% python3 -q
>>> import numpy as np
>>> from numpy import linalg as LA
>>> np.set_printoptions(suppress=True, linewidth=200)
>>> tidy = lambda a: np.round(a, 2) + 0
>>> theta = np.deg2rad(30)
>>> feats = np.eye(2)
>>> feats[np.ix_([1, 0], [1, 0])] = [[np.cos(theta), -np.sin(theta)], [np.sin(theta), np.cos(theta)]]
>>> tidy(feats)
array([[ 0.87,  0.5 ],
       [-0.5 ,  0.87]])
>>> x = np.array([-8, 2])
>>> tidy(LA.norm(x)), tidy(LA.norm(feats @ x))
(np.float64(8.25), np.float64(8.25))
>>> feats.T @ (feats @ x)
array([-8.,  2.])
>>> x = np.array([-2, 0])
>>> y = feats @ x
>>> c, lr = np.zeros(2), 1 / LA.norm(feats, 2) ** 2
>>> for i in range(15):
...     c -= lr * feats.T @ (feats @ c - y)
...     if i % 5 == 0: print(i, round(LA.norm(feats @ c - y), 2))
... 
0 0.0
5 0.0
10 0.0
>>> tidy(c)
array([-2.,  0.])
>>> tidy(feats[:, 0] @ feats[:, 1])
np.float64(0.0)
>>> tidy(feats @ feats.T)
array([[1., 0.],
       [0., 1.]])
>>> tidy(LA.svd(feats, compute_uv=False))
array([1., 1.])
>>> mat = np.loadtxt("test1.csv", delimiter=",")
>>> mat
array([[-3.81, -6.26,  1.22, -1.22],
       [ 1.87,  2.7 , -6.21, -1.83],
       [ 3.18,  5.24,  0.79,  1.82],
       [-0.79, -0.84, 12.38,  4.81],
       [ 1.81,  2.69, -6.26, -1.82],
       [-0.61, -0.62,  9.32,  3.67],
       [-0.96, -1.25,  8.29,  3.03],
       [-3.04, -4.93,  3.27,  0.  ],
       [ 0.4 ,  1.06,  8.15,  3.65],
       [-0.77, -1.4 , -2.11, -1.11],
       [ 3.42,  5.56, -2.3 ,  0.66],
       [ 1.95,  2.93, -9.39, -3.  ],
       [-2.82, -4.63,  0.17, -1.19],
       [-1.07, -1.38,  8.34,  2.97]])
>>> Uu, sig, Vh = LA.svd(mat, full_matrices=False)
>>> tidy(Uu.T @ mat @ Vh.T)
array([[27.47,  0.  ,  0.  ,  0.  ],
       [ 0.  , 14.57,  0.  ,  0.  ],
       [ 0.  ,  0.  ,  0.17,  0.  ],
       [ 0.  ,  0.  ,  0.  ,  0.11]])
>>> tidy(Vh @ Vh.T)
array([[1., 0., 0., 0.],
       [0., 1., 0., 0.],
       [0., 0., 1., 0.],
       [0., 0., 0., 1.]])
>>> np.allclose(Uu * sig @ Vh, mat)
True
>>> tidy(np.sqrt((sig ** 2).sum())), tidy(LA.norm(mat))
(np.float64(31.09), np.float64(31.09))
>>> (sig > 1e-8).sum()
np.int64(4)
>>> np.abs(Uu[:, 0]).round(6).argmax()
np.int64(3)
>>> tidy(Uu.T @ Uu)
array([[1., 0., 0., 0.],
       [0., 1., 0., 0.],
       [0., 0., 1., 0.],
       [0., 0., 0., 1.]])
>>> theta = np.radians(120)
>>> Rm = np.eye(4)
>>> Rm[2, 2] = Rm[0, 0] = np.cos(theta)
>>> Rm[2, 0], Rm[0, 2] = -np.sin(theta), np.sin(theta)
>>> tidy(Rm)
array([[-0.5 ,  0.  ,  0.87,  0.  ],
       [ 0.  ,  1.  ,  0.  ,  0.  ],
       [-0.87,  0.  , -0.5 ,  0.  ],
       [ 0.  ,  0.  ,  0.  ,  1.  ]])
>>> B = mat @ Rm.T
>>> np.allclose(mat @ mat.T, B @ B.T)
True
>>> tidy(np.abs(B - mat).max(axis=0))
array([11.91,  0.  , 17.89,  0.  ])
>>> labels = mat[:, 2] > np.median(mat[:, 2])
>>> u = mat[labels].mean(axis=0) - mat[~labels].mean(axis=0)
>>> tidy(u)
array([-2.65, -3.9 , 10.9 ,  3.34])
>>> ((mat - mat.mean(axis=0)) @ u > 0).astype(int)
array([1, 0, 0, 1, 0, 1, 1, 1, 1, 0, 0, 0, 1, 1])
>>> tidy((((mat - mat.mean(axis=0)) @ u > 0) == labels).mean())
np.float64(0.93)
>>> np.argsort(-np.abs(u).round(6), kind="stable")
array([2, 1, 3, 0])
>>> labels.astype(int)
array([1, 0, 0, 1, 0, 1, 1, 1, 1, 0, 0, 0, 0, 1])
>>> B = np.c_[mat[:, :2] @ np.array([[0, 0], [2, 0]]), np.array([3, 2, 3, 2, 0, 3, 3, 2, 3, 1, 0, 1, 1, 0])]
>>> B
array([[-12.52,   0.  ,   3.  ],
       [  5.4 ,   0.  ,   2.  ],
       [ 10.48,   0.  ,   3.  ],
       [ -1.68,   0.  ,   2.  ],
       [  5.38,   0.  ,   0.  ],
       [ -1.24,   0.  ,   3.  ],
       [ -2.5 ,   0.  ,   3.  ],
       [ -9.86,   0.  ,   2.  ],
       [  2.12,   0.  ,   3.  ],
       [ -2.8 ,   0.  ,   1.  ],
       [ 11.12,   0.  ,   0.  ],
       [  5.86,   0.  ,   1.  ],
       [ -9.26,   0.  ,   1.  ],
       [ -2.76,   0.  ,   0.  ]])
>>> tidy(LA.norm(LA.qr(mat)[0].T @ B, axis=0) ** 2 / ((B ** 2).sum(axis=0) + 1e-12))
array([1.  , 0.  , 0.42])
>>> LA.matrix_rank(B)
np.int64(2)
>>> LA.matrix_rank(np.c_[mat, B])
np.int64(5)
>>> M = np.load("out9.npy")
>>> M
array([[-0.2 ,  1.19,  3.62],
       [ 0.09, -0.56, -1.81],
       [-0.02,  0.03,  0.02],
       [ 0.18, -1.2 , -3.59],
       [-0.1 ,  0.58,  1.79],
       [-0.08,  0.61,  1.81],
       [-0.3 ,  1.78,  5.4 ],
       [-0.11,  0.61,  1.8 ],
       [ 0.11, -0.63, -1.81],
       [-0.33,  1.8 ,  5.41],
       [-0.29,  1.81,  5.39],
       [ 0.  , -0.02, -0.01],
       [-0.13,  0.6 ,  1.81],
       [ 0.01,  0.01,  0.01],
       [ 0.21, -1.19, -3.61],
       [-0.27,  1.78,  5.37],
       [-0.19,  1.21,  3.6 ],
       [-0.09,  0.62,  1.83],
       [ 0.13, -0.63, -1.81],
       [-0.13,  0.6 ,  1.77],
       [-0.33,  1.81,  5.39]])
>>> cov = np.cov(M, rowvar=False)
>>> tidy(np.corrcoef(M.T))
array([[ 1.  , -0.99, -0.99],
       [-0.99,  1.  ,  1.  ],
       [-0.99,  1.  ,  1.  ]])
>>> tidy(cov)
array([[ 0.03, -0.17, -0.5 ],
       [-0.17,  0.98,  2.94],
       [-0.5 ,  2.94,  8.84]])
>>> np.argwhere(np.triu(np.abs(np.corrcoef(M.T)) > 0.8, 1))
array([[0, 1],
       [0, 2],
       [1, 2]])
>>> A = np.load("a.npy")
>>> A
array([[1.  , 0.7 , 0.49, 0.34, 0.24],
       [0.7 , 1.  , 0.7 , 0.49, 0.34],
       [0.49, 0.7 , 1.  , 0.7 , 0.49],
       [0.34, 0.49, 0.7 , 1.  , 0.7 ],
       [0.24, 0.34, 0.49, 0.7 , 1.  ]])
>>> B = A / LA.norm(A, axis=1, keepdims=True)
>>> cov = B @ B.T
>>> tidy(cov[1])
array([0.94, 1.  , 0.94, 0.83, 0.73])
>>> tidy(LA.norm(B, axis=1))
array([1., 1., 1., 1., 1.])
>>> (cov - 2 * np.eye(5)).round(6).argmax(axis=1)
array([1, 0, 1, 4, 3])
>>> tidy(np.degrees(np.arccos(np.clip(cov[1, 3], -1, 1))))
np.float64(33.58)
>>> def softmax(z):
...     e = np.exp(z - z.max(axis=-1, keepdims=True))
...     return e / e.sum(axis=-1, keepdims=True)
... 
>>> tidy(softmax(M[16] + 2))
array([0.02, 0.08, 0.9 ])
>>> S = M @ M.T / np.sqrt(3)
>>> tidy(softmax(S)[16] @ M)
array([-0.3 ,  1.79,  5.38])
>>> x = np.ones(5)
>>> for _ in range(7):
...     x = A @ x
...     x /= LA.norm(x)
...     print(round(x @ A @ x, 2))
... 
3.1
3.1
3.1
3.1
3.1
3.1
3.1
>>> tidy(LA.eigvalsh(A)[-1])
np.float64(3.1)
>>> Lm = LA.cholesky(A)
>>> LA.eigvalsh(A).min() > 0
np.True_
>>> A / np.sqrt(np.outer(np.diag(A), np.diag(A)))
array([[1.  , 0.7 , 0.49, 0.34, 0.24],
       [0.7 , 1.  , 0.7 , 0.49, 0.34],
       [0.49, 0.7 , 1.  , 0.7 , 0.49],
       [0.34, 0.49, 0.7 , 1.  , 0.7 ],
       [0.24, 0.34, 0.49, 0.7 , 1.  ]])
>>> tidy(Lm @ Lm.T)
array([[1.  , 0.7 , 0.49, 0.34, 0.24],
       [0.7 , 1.  , 0.7 , 0.49, 0.34],
       [0.49, 0.7 , 1.  , 0.7 , 0.49],
       [0.34, 0.49, 0.7 , 1.  , 0.7 ],
       [0.24, 0.34, 0.49, 0.7 , 1.  ]])
>>> arr = np.load("m.npy")
>>> arr
array([[-9.66, -3.08, -1.84,  0.5 ],
       [ 1.57,  0.82, -4.45, -0.49],
       [ 8.48,  2.79, -1.27,  2.67],
       [ 5.52,  1.23, -2.43, -0.29],
       [ 1.88, -3.26, -1.41, -3.52],
       [ 1.44, -3.79,  5.17,  3.32],
       [-0.2 , -4.22,  1.54, -5.92],
       [-2.28,  2.24, -0.85, -0.75],
       [-4.49, -0.66, -2.99,  2.02],
       [-1.06,  5.6 , -4.46,  1.51],
       [-3.94,  4.52, -8.03, -5.3 ],
       [-4.85,  5.28,  0.43,  5.84],
       [ 0.17,  2.33, -0.36, -7.96],
       [ 3.01, -2.74,  3.84,  1.91],
       [-4.35,  4.97,  3.42, -4.55],
       [ 3.17, -6.79, -2.31,  7.38],
       [ 4.05, -2.52,  0.93, -3.88],
       [ 4.99,  2.42,  1.63, -0.57],
       [-2.  ,  4.77,  4.8 ,  0.36],
       [-3.58,  6.27,  1.15, -2.6 ],
       [-9.63, -2.11, -1.53,  2.19],
       [-7.  , -3.66, -5.56, -3.11],
       [ 5.73,  1.26, -0.89,  3.24],
       [-5.54, -2.69, -5.28, -0.58],
       [ 0.57,  1.02, -2.97, -0.29],
       [ 3.96,  4.21, -1.15, -2.38],
       [-6.53,  1.65, -0.6 ,  4.9 ]])
>>> u = np.array([5, -1])
>>> tidy(np.correlate(arr[26], arr[25], "full"))
array([ 15.54,   3.58, -27.96, -29.88,  -1.63,  18.25,  19.4 ])
>>> tidy(np.convolve(arr[26], u))
array([-32.65,  14.78,  -4.65,  25.1 ,  -4.9 ])
>>> labels = arr[:, 3] > np.median(arr[:, 3])
>>> u = arr[labels].mean(axis=0) - arr[~labels].mean(axis=0)
>>> ((arr - arr.mean(axis=0)) @ u > 0).astype(int)
array([1, 0, 1, 0, 0, 1, 0, 0, 1, 1, 0, 1, 0, 1, 0, 1, 0, 0, 1, 0, 1, 0, 1, 0, 0, 0, 1])
>>> (((arr - arr.mean(axis=0)) @ u > 0) == labels).mean()
np.float64(1.0)
>>> labels.astype(int)
array([1, 0, 1, 0, 0, 1, 0, 0, 1, 1, 0, 1, 0, 1, 0, 1, 0, 0, 1, 0, 1, 0, 1, 0, 0, 0, 1])
>>> np.argsort(-np.abs(u).round(6), kind="stable")
array([3, 2, 0, 1])
>>> x = np.array([2, -1, 2, 2])
>>> y = mat @ x
>>> c, lr = np.zeros(4), 1 / LA.norm(mat, 2) ** 2
>>> for i in range(20):
...     c -= lr * mat.T @ (mat @ c - y)
...     if i % 5 == 0: print(i, round(LA.norm(mat @ c - y), 2))
... 
0 11.55
5 2.23
10 0.51
15 0.3
>>> tidy(c)
array([0.17, 0.37, 2.34, 1.06])
>>> theta = np.radians(90)
>>> Rm = np.eye(4)
>>> Rm[2, 2] = Rm[1, 1] = np.cos(theta)
>>> Rm[2, 1], Rm[1, 2] = -np.sin(theta), np.sin(theta)
>>> tidy(Rm)
array([[ 1.,  0.,  0.,  0.],
       [ 0.,  0.,  1.,  0.],
       [ 0., -1.,  0.,  0.],
       [ 0.,  0.,  0.,  1.]])
>>> B = arr @ Rm.T
>>> tidy(np.abs(B - arr).max(axis=0))
array([ 0.  , 12.55,  9.57,  0.  ])
>>> np.allclose(LA.norm(arr, axis=1), LA.norm(B, axis=1))
True
>>> tidy(LA.svd(arr, compute_uv=False)), tidy(LA.svd(B, compute_uv=False))
(array([25.71, 20.14, 17.55, 15.86]), array([25.71, 20.14, 17.55, 15.86]))
>>> tidy(LA.det(Rm)), np.trace(Rm)
(np.float64(1.0), np.float64(2.0))
>>> np.allclose(arr @ arr.T, B @ B.T)
True
>>> u = np.array([0, 3, 3, 2])
>>> data = 3 * np.eye(4) + np.outer(u, u)
>>> data
array([[ 3.,  0.,  0.,  0.],
       [ 0., 12.,  9.,  6.],
       [ 0.,  9., 12.,  6.],
       [ 0.,  6.,  6.,  7.]])
>>> x = np.ones(4)
>>> for _ in range(6):
...     x = data @ x
...     x /= LA.norm(x)
...     print(round(x @ data @ x, 2))
... 
24.88
25.0
25.0
25.0
25.0
25.0
>>> tidy(x)
array([0.  , 0.64, 0.64, 0.43])
>>> tidy(LA.eigvalsh(data)[-1])
np.float64(25.0)
>>> data @ data
array([[  9.,   0.,   0.,   0.],
       [  0., 261., 252., 168.],
       [  0., 252., 261., 168.],
       [  0., 168., 168., 121.]])
>>> np.flatnonzero(LA.matrix_power((data != 0) + (data.T != 0) + np.eye(4), 4)[0])
array([0])
>>> (data != 0).astype(int)
array([[1, 0, 0, 0],
       [0, 1, 1, 1],
       [0, 1, 1, 1],
       [0, 1, 1, 1]])
>>> tidy(LA.det(data))
np.float64(675.0)
>>> tidy(np.sort(LA.eigvals(data).real))
array([ 3.,  3.,  3., 25.])
>>> labels = M[:, 2] > np.median(M[:, 2])
>>> u = M[labels].mean(axis=0) - M[~labels].mean(axis=0)
>>> tidy((((M - M.mean(axis=0)) @ u > 0) == labels).mean())
np.float64(0.86)
>>> tidy(u)
array([-0.25,  1.54,  4.62])
>>> ((M - M.mean(axis=0)) @ u > 0).astype(int)
array([1, 0, 0, 0, 1, 1, 1, 1, 0, 1, 1, 0, 1, 0, 0, 1, 1, 1, 0, 1, 1])
